$ python3 -q
>>> import numpy as np
>>> import numpy.linalg as la
>>> np.set_printoptions(precision=2, suppress=True, linewidth=140)
>>> F = np.load("run13.npy")
>>> F
array([[0.5 , 0.  , 0.  , 0.  , 0.  , 0.5 , 0.  ],
       [0.5 , 0.5 , 0.  , 0.  , 0.  , 0.  , 0.  ],
       [0.  , 0.33, 0.33, 0.  , 0.  , 0.33, 0.  ],
       [0.  , 0.  , 0.  , 0.5 , 0.  , 0.  , 0.5 ],
       [0.  , 0.  , 0.25, 0.25, 0.5 , 0.  , 0.  ],
       [0.  , 0.  , 0.  , 0.  , 0.  , 1.  , 0.  ],
       [0.  , 0.  , 0.  , 0.2 , 0.2 , 0.2 , 0.4 ]])
>>> x = np.array([2, -1, -1, 0, 2, 1, -1])
>>> (F @ x).argmax()
np.int64(0)
>>> (F * x).sum(axis=1)
array([ 1.5 ,  0.5 , -0.33, -0.5 ,  0.75,  1.  ,  0.2 ])
>>> la.norm(F @ x) <= la.norm(F, 2) * la.norm(x) + 1e-9
np.True_
>>> np.einsum("ij,j->i", F, x)
array([ 1.5 ,  0.5 , -0.33, -0.5 ,  0.75,  1.  ,  0.2 ])
>>> B = la.inv(F)
>>> np.round(la.inv(B), 2) + 0
array([[0.5 , 0.  , 0.  , 0.  , 0.  , 0.5 , 0.  ],
       [0.5 , 0.5 , 0.  , 0.  , 0.  , 0.  , 0.  ],
       [0.  , 0.33, 0.33, 0.  , 0.  , 0.33, 0.  ],
       [0.  , 0.  , 0.  , 0.5 , 0.  , 0.  , 0.5 ],
       [0.  , 0.  , 0.25, 0.25, 0.5 , 0.  , 0.  ],
       [0.  , 0.  , 0.  , 0.  , 0.  , 1.  , 0.  ],
       [0.  , 0.  , 0.  , 0.2 , 0.2 , 0.2 , 0.4 ]])
>>> np.allclose(F @ F.T, F.T @ F)
False
>>> (F - F.T) / 2
array([[ 0.  , -0.25,  0.  ,  0.  ,  0.  ,  0.25,  0.  ],
       [ 0.25,  0.  , -0.17,  0.  ,  0.  ,  0.  ,  0.  ],
       [ 0.  ,  0.17,  0.  ,  0.  , -0.12,  0.17,  0.  ],
       [ 0.  ,  0.  ,  0.  ,  0.  , -0.12,  0.  ,  0.15],
       [ 0.  ,  0.  ,  0.12,  0.12,  0.  ,  0.  , -0.1 ],
       [-0.25,  0.  , -0.17,  0.  ,  0.  ,  0.  , -0.1 ],
       [ 0.  ,  0.  ,  0.  , -0.15,  0.1 ,  0.1 ,  0.  ]])
>>> la.determinant(F)
Traceback (most recent call last):
  File "<python-input-14>", line 1, in <module>
    la.determinant(F)
    ^^^^^^^^^^^^^^
AttributeError: module 'numpy.linalg' has no attribute 'determinant'
>>> print(F @ F)
[[0.25 0.   0.   0.   0.   0.75 0.  ]
 [0.5  0.25 0.   0.   0.   0.25 0.  ]
 [0.17 0.28 0.11 0.   0.   0.44 0.  ]
 [0.   0.   0.   0.35 0.1  0.1  0.45]
 [0.   0.08 0.21 0.25 0.25 0.08 0.12]
 [0.   0.   0.   0.   0.   1.   0.  ]
 [0.   0.   0.05 0.23 0.18 0.28 0.26]]
>>> np.sort(np.abs(la.eigvals(F)))
array([0.29, 0.29, 0.33, 0.5 , 0.5 , 0.86, 1.  ])
>>> round(la.det(F), 2)
np.float64(0.01)
